% ipython --no-banner

In [1]: import numpy as np

In [2]: np.set_printoptions(precision=2, suppress=True, linewidth=100, legacy="1.25")

In [3]: mat = np.load("layer10.npy")

In [4]: print(mat)
[[ 0 -2  2  0  1  1 -2  3 -2 -2  0  2 -2]
 [ 0  0 -3 -1  2 -3 -2  3 -2  1  0  3  2]
 [ 0  0  0 -3 -1 -3  3  1  2 -3 -1  3  3]
 [ 0  0  0  0  2  0  2  1 -1  0 -1  0 -2]
 [ 0  0  0  0  0  0  0  1 -1 -3 -1 -3  2]
 [ 0  0  0  0  0  0 -1  1  1  0  1 -3 -2]
 [ 0  0  0  0  0  0  0  2  2  2 -1 -3 -3]
 [ 0  0  0  0  0  0  0  0 -1  3  3  0 -3]
 [ 0  0  0  0  0  0  0  0  0  1 -1  3  0]
 [ 0  0  0  0  0  0  0  0  0  0 -1  3 -3]
 [ 0  0  0  0  0  0  0  0  0  0  0  1  3]
 [ 0  0  0  0  0  0  0  0  0  0  0  0  3]
 [ 0  0  0  0  0  0  0  0  0  0  0  0  0]]

In [5]: U, sv, Vt = np.linalg.svd(mat)

In [6]: print(sv.round(2) + 0)
[10.49  8.36  6.38  6.21  5.51  3.53  3.24  2.37  0.94  0.35  0.1   0.    0.  ]

In [7]: print(np.argmax(sv[:-1] / (sv[1:] + 1e-6)) + 1)
11

In [8]: A2 = U[:, :11] @ np.diag(sv[:11]) @ Vt[:11]

In [9]: print(np.round(np.abs(mat - A2).max(), 2))
0.0

In [10]: print(np.linalg.matrix_rank(A2))
11

In [11]: print(round(float(np.linalg.norm(mat - A2, 2)), 2), round(float(sv[11]), 2))
0.0 0.0

In [12]: print(np.unique(mat.round(6), axis=0).shape)
(13, 13)

In [13]: print(np.abs(np.diag(np.linalg.qr(mat)[1])) > 1e-9)
[False False False False False False False False False False False False False]

In [14]: print(round(float(np.trace(np.linalg.pinv(mat) @ mat)), 2))
11.0

In [15]: U, sv, Vt = np.linalg.svd(mat)

In [16]: vecs = Vt[:(sv > 1e-8).sum()]

In [17]: rng = np.random.default_rng(26482)

In [18]: vec = mat[7] + 4 * mat[9] + rng.integers(2) * np.eye(13)[8]

In [19]: print(vec)
[  0.   0.   0.   0.   0.   0.   0.   0.   0.   3.  -1.  12. -15.]

In [20]: print(np.linalg.matrix_rank(np.vstack([mat, vec])))
11

In [21]: print(np.allclose(vecs.T @ vecs @ vec, vec))
True

In [22]: print(round(np.linalg.norm(vec - vecs.T @ vecs @ vec), 2))
0.0

In [23]: print(np.diag(vecs.T @ vecs))
[0.   0.99 0.82 0.6  1.   0.6  1.   1.   1.   1.   1.   1.   1.  ]
